$ ipython --no-banner

In [1]: import numpy as np

In [2]: np.set_printoptions(precision=3, suppress=True, linewidth=100, legacy="1.25")

In [3]: rd = lambda a: np.round(a, 3) + 0

In [4]: other = np.array([[1, 1], [1, 1], [2, 0]])

In [5]: A = np.tile(other, (2, 3))

In [6]: print(A)
[[1 1 1 1 1 1]
 [1 1 1 1 1 1]
 [2 0 2 0 2 0]
 [1 1 1 1 1 1]
 [1 1 1 1 1 1]
 [2 0 2 0 2 0]]

In [7]: A.sum(axis=0)
Out[7]: array([8, 4, 8, 4, 8, 4])

In [8]: print(rd(A.mean(axis=0)))
[1.333 0.667 1.333 0.667 1.333 0.667]

In [9]: np.unravel_index(np.abs(A).argmax(), A.shape)
Out[9]: (2, 0)

In [10]: print(A.sum(axis=1))
[6 6 6 6 6 6]

In [11]: print(np.abs(A).max())
2

In [12]: np.unique(A.round(6), axis=0).shape
Out[12]: (2, 6)

In [13]: np.linalg.lstsq(A[:-1].T, A[-1])[2]
Out[13]: 2

In [14]: arr = np.load("w.npy")

In [15]: print(arr)
[[0 3 0 2]
 [0 1 1 3]
 [0 0 2 0]
 [0 0 0 1]]

In [16]: Uu, sig, Vh = np.linalg.svd(arr)

In [17]: evecs = Vh[:(sig > 1e-8).sum()]

In [18]: rng = np.random.default_rng(237029)

In [19]: vec = arr[0] + -1 * arr[3] + rng.integers(2) * np.eye(4)[2]

In [20]: vec
Out[20]: array([0., 3., 0., 1.])

In [21]: print(rd(np.diag(evecs.T @ evecs)))
[0. 1. 1. 1.]

In [22]: other = np.array([[1, 0, 1, 0, 1, 3],
    ...:     [1, 3, 0, 1, 2, 2],
    ...:     [0, 3, 3, 0, 0, 2],
    ...:     [1, 3, 3, 3, 3, 3],
    ...:     [2, 1, 0, 3, 1, 2],
    ...:     [2, 3, 1, 0, 3, 3]])

In [23]: J = np.triu(other)

In [24]: J
Out[24]: 
array([[1, 0, 1, 0, 1, 3],
       [0, 3, 0, 1, 2, 2],
       [0, 0, 3, 0, 0, 2],
       [0, 0, 0, 3, 3, 3],
       [0, 0, 0, 0, 1, 2],
       [0, 0, 0, 0, 0, 3]])

In [25]: # triangular, det is the product of the diagonal

In [26]: r0 = np.array([1, 2])

In [27]: np.array([np.convolve(row, r0, "same") for row in J])
Out[27]: 
array([[1, 2, 1, 2, 1, 5],
       [0, 3, 6, 1, 4, 6],
       [0, 0, 3, 6, 0, 2],
       [0, 0, 0, 3, 9, 9],
       [0, 0, 0, 0, 1, 4],
       [0, 0, 0, 0, 0, 3]])

In [28]: np.cross(J[0, :3], J[5, :3])
Out[28]: array([0, 0, 0])

In [29]: np.allclose(arr[:-1].T @ np.linalg.lstsq(arr[:-1].T, arr[-1])[0], arr[-1])
Out[29]: True

In [30]: idx = rng.permutation(6)

In [31]: idx
Out[31]: array([3, 5, 1, 4, 2, 0])

In [32]: other = J[idx][:, idx]

In [33]: np.diag(other)
Out[33]: array([3, 3, 3, 1, 3, 1])

In [34]: q, evecs = np.linalg.qr(J[:, :4])[0], np.linalg.qr(J[:, 4:])[0]

In [35]: sig = np.linalg.svd(q.T @ evecs, compute_uv=False)

In [36]: rd(np.degrees(np.arccos(sig.clip(0, 1))))
Out[36]: array([14.381, 48.389])

In [37]: rd(sig)
Out[37]: array([0.969, 0.664])

In [38]: rd(np.linalg.norm(q @ q.T - evecs @ evecs.T, 2))
Out[38]: 1.0

In [39]: K = np.load("test5.npy")

In [40]: K
Out[40]: 
array([[-0.1, -0.1, -0.6],
       [ 0.7, -0.3, -0.8]])

In [41]: other = K / np.sqrt((K ** 2).mean(axis=1, keepdims=True))

In [42]: np.linalg.matrix_rank(K - K.mean(axis=1, keepdims=True))
Out[42]: 2

In [43]: rd(other[0])
Out[43]: array([-0.281, -0.281, -1.686])

In [44]: other = np.array([[-3, 1, 1], [2, 2, 1], [-2, -3, 1]])

In [45]: np.einsum("ij->j", K)
Out[45]: array([ 0.6, -0.4, -1.4])

In [46]: rd(np.einsum("ik,kj->ij", K, other))
Out[46]: 
array([[ 1.3,  1.5, -0.8],
       [-1.1,  2.5, -0.4]])

In [47]: print(rd(other.T @ K.T))
[[ 1.3 -1.1]
 [ 1.5  2.5]
 [-0.8 -0.4]]

In [48]: basis = np.array([[1, 2, 2], [-3, -1, 1], [3, -1, -1]])

In [49]: feats = (rng.random((15, 3)) < 0.25) @ basis

In [50]: feats
Out[50]: 
array([[ 3, -1, -1],
       [ 0,  0,  0],
       [ 1,  2,  2],
       [ 0,  0,  0],
       [ 0,  0,  0],
       [ 0,  0,  0],
       [ 3, -1, -1],
       [ 3, -1, -1],
       [ 3, -1, -1],
       [ 0,  0,  0],
       [ 4,  1,  1],
       [ 1,  2,  2],
       [-3, -1,  1],
       [ 3, -1, -1],
       [ 0,  0,  0]])

In [51]: r0 = np.array([-1, 1])

In [52]: np.array([np.convolve(row, r0, "same") for row in feats])
Out[52]: 
array([[-3,  4,  0],
       [ 0,  0,  0],
       [-1, -1,  0],
       [ 0,  0,  0],
       [ 0,  0,  0],
       [ 0,  0,  0],
       [-3,  4,  0],
       [-3,  4,  0],
       [-3,  4,  0],
       [ 0,  0,  0],
       [-4,  3,  0],
       [-1, -1,  0],
       [ 3, -2, -2],
       [-3,  4,  0],
       [ 0,  0,  0]])

In [53]: np.polyval(r0, feats[2])
Out[53]: array([ 0, -1, -1])

In [54]: np.convolve(feats[2], r0)
Out[54]: array([-1, -1,  0,  2])

In [55]: np.cross(feats[2, :3], feats[11, :3])
Out[55]: array([0, 0, 0])

In [56]: G = np.cov(feats, rowvar=False)

In [57]: rd(feats.std(axis=0))
Out[57]: array([1.833, 0.998, 0.998])

In [58]: rd(np.linalg.eigvalsh(G)[::-1])
Out[58]: array([3.91 , 1.746, 0.078])

In [59]: idx = feats[:, 0] > np.median(feats[:, 0])

In [60]: r0 = feats[idx].mean(axis=0) - feats[~idx].mean(axis=0)

In [61]: idx.astype(int)
Out[61]: array([1, 0, 0, 0, 0, 0, 1, 1, 1, 0, 1, 0, 0, 1, 0])

In [62]: ((feats - feats.mean(axis=0)) @ r0 > 0).astype(int)
Out[62]: array([1, 0, 0, 0, 0, 0, 1, 1, 1, 0, 1, 0, 0, 1, 0])

In [63]: rd(r0)
Out[63]: array([ 3.278, -1.   , -1.222])

In [64]: other = feats[0, 0] * feats[1:] - np.outer(feats[1:, 0], feats[0])

In [65]: print(other)
[[ 0  0  0]
 [ 0  7  7]
 [ 0  0  0]
 [ 0  0  0]
 [ 0  0  0]
 [ 0  0  0]
 [ 0  0  0]
 [ 0  0  0]
 [ 0  0  0]
 [ 0  7  7]
 [ 0  7  7]
 [ 0 -6  0]
 [ 0  0  0]
 [ 0  0  0]]

In [66]: print(rd(feats[:, 0] / feats[0, 0]))
[ 1.     0.     0.333  0.     0.     0.     1.     1.     1.     0.     1.333  0.333 -1.     1.
  0.   ]

In [67]: rd(np.linalg.norm(other, 2) / np.linalg.norm(other))
Out[67]: 0.974

In [68]: np.linalg.cond(other) > 100
Out[68]: True

In [69]: m1 = np.load("a.npy")

In [70]: rd(m1)
Out[70]: 
array([[ 0.091, -0.091, -0.273],
       [-0.091,  0.091,  0.273],
       [-0.273,  0.273,  0.818]])

In [71]: rd((m1 + m1.T) / 2)
Out[71]: 
array([[ 0.091, -0.091, -0.273],
       [-0.091,  0.091,  0.273],
       [-0.273,  0.273,  0.818]])

In [72]: rd(np.abs(np.linalg.eigvals(m1)).max())
Out[72]: 1.0

In [73]: rd(np.linalg.matrix_power(m1, 2))
Out[73]: 
array([[ 0.091, -0.091, -0.273],
       [-0.091,  0.091,  0.273],
       [-0.273,  0.273,  0.818]])

In [74]: rd(np.linalg.det(m1))
Out[74]: 0.0

In [75]: np.allclose(m1 @ m1.T, m1.T @ m1)
Out[75]: True

In [76]: rd(m1 @ m1)
Out[76]: 
array([[ 0.091, -0.091, -0.273],
       [-0.091,  0.091,  0.273],
       [-0.273,  0.273,  0.818]])

In [77]: rank = np.linalg.matrix_rank(m1)

In [78]: rank
Out[78]: 1

In [79]: null = np.linalg.svd(m1)[2][rank:].T

In [80]: np.linalg.matrix_rank(m1.T @ m1), np.linalg.matrix_rank(m1 @ m1.T)
Out[80]: (1, 1)

In [81]: rd(m1 @ null)
Out[81]: 
array([[0., 0.],
       [0., 0.],
       [0., 0.]])

In [82]: [int(np.linalg.matrix_rank(m1[:, :j + 1])) for j in range(3)]
Out[82]: [1, 1, 1]

In [83]: rd(null @ null.T)
Out[83]: 
array([[ 0.909,  0.091,  0.273],
       [ 0.091,  0.909, -0.273],
       [ 0.273, -0.273,  0.182]])

In [84]: np.allclose(m1 @ null, 0)
Out[84]: True

In [85]: E = np.loadtxt("run16.csv", delimiter=",")

In [86]: rd(E)
Out[86]: 
array([[ 0.802, -0.181,  0.35 ,  0.059],
       [-0.181,  0.44 ,  0.197, -0.418],
       [ 0.35 ,  0.197,  0.343, -0.254],
       [ 0.059, -0.418, -0.254,  0.415]])

In [87]: Uu, sig, Vh = np.linalg.svd(E)

In [88]: evecs = Vh[:(sig > 1e-8).sum()]

In [89]: vec = E[3] + -3 * E[0] + rng.integers(2) * np.eye(4)[3]

In [90]: rd(vec)
Out[90]: array([-2.348,  0.125, -1.302,  0.237])

In [91]: np.allclose(evecs.T @ evecs @ vec, vec)
Out[91]: True

In [92]: np.linalg.matrix_rank(np.vstack([E, vec]))
Out[92]: 2

In [93]: print(rd(np.linalg.norm(vec - evecs.T @ evecs @ vec)))
0.0

In [94]: r0, r1 = E[0], E[2]

In [95]: rd(r0 @ r1)
Out[95]: 0.35

In [96]: print(rd(r0 @ r0))
0.802

In [97]: p = (r0 @ r1) / (r0 @ r0) * r0

In [98]: rd(np.linalg.norm(r0 + r1) ** 2 + np.linalg.norm(r0 - r1) ** 2)
Out[98]: 2.29

In [99]: rd((r1 - p) @ r0)
Out[99]: 0.0

In [100]: print(rd(r1 - p))
[ 0.     0.276  0.19  -0.279]

In [101]: np.linalg.matrix_rank(np.outer(r0, r1))
Out[101]: 1

In [102]: mat = np.minimum.outer(np.arange(1, 4), np.arange(1, 4)) * -1

In [103]: mat
Out[103]: 
array([[-1, -1, -1],
       [-1, -2, -2],
       [-1, -2, -3]])

In [104]: # symmetric, so the eigenvalues are real

In [105]: other = A[0, 0] * A[1:] - np.outer(A[1:, 0], A[0])

In [106]: other
Out[106]: 
array([[ 0,  0,  0,  0,  0,  0],
       [ 0, -2,  0, -2,  0, -2],
       [ 0,  0,  0,  0,  0,  0],
       [ 0,  0,  0,  0,  0,  0],
       [ 0, -2,  0, -2,  0, -2]])

In [107]: np.linalg.matrix_rank(other), np.linalg.matrix_rank(A)
Out[107]: (1, 2)
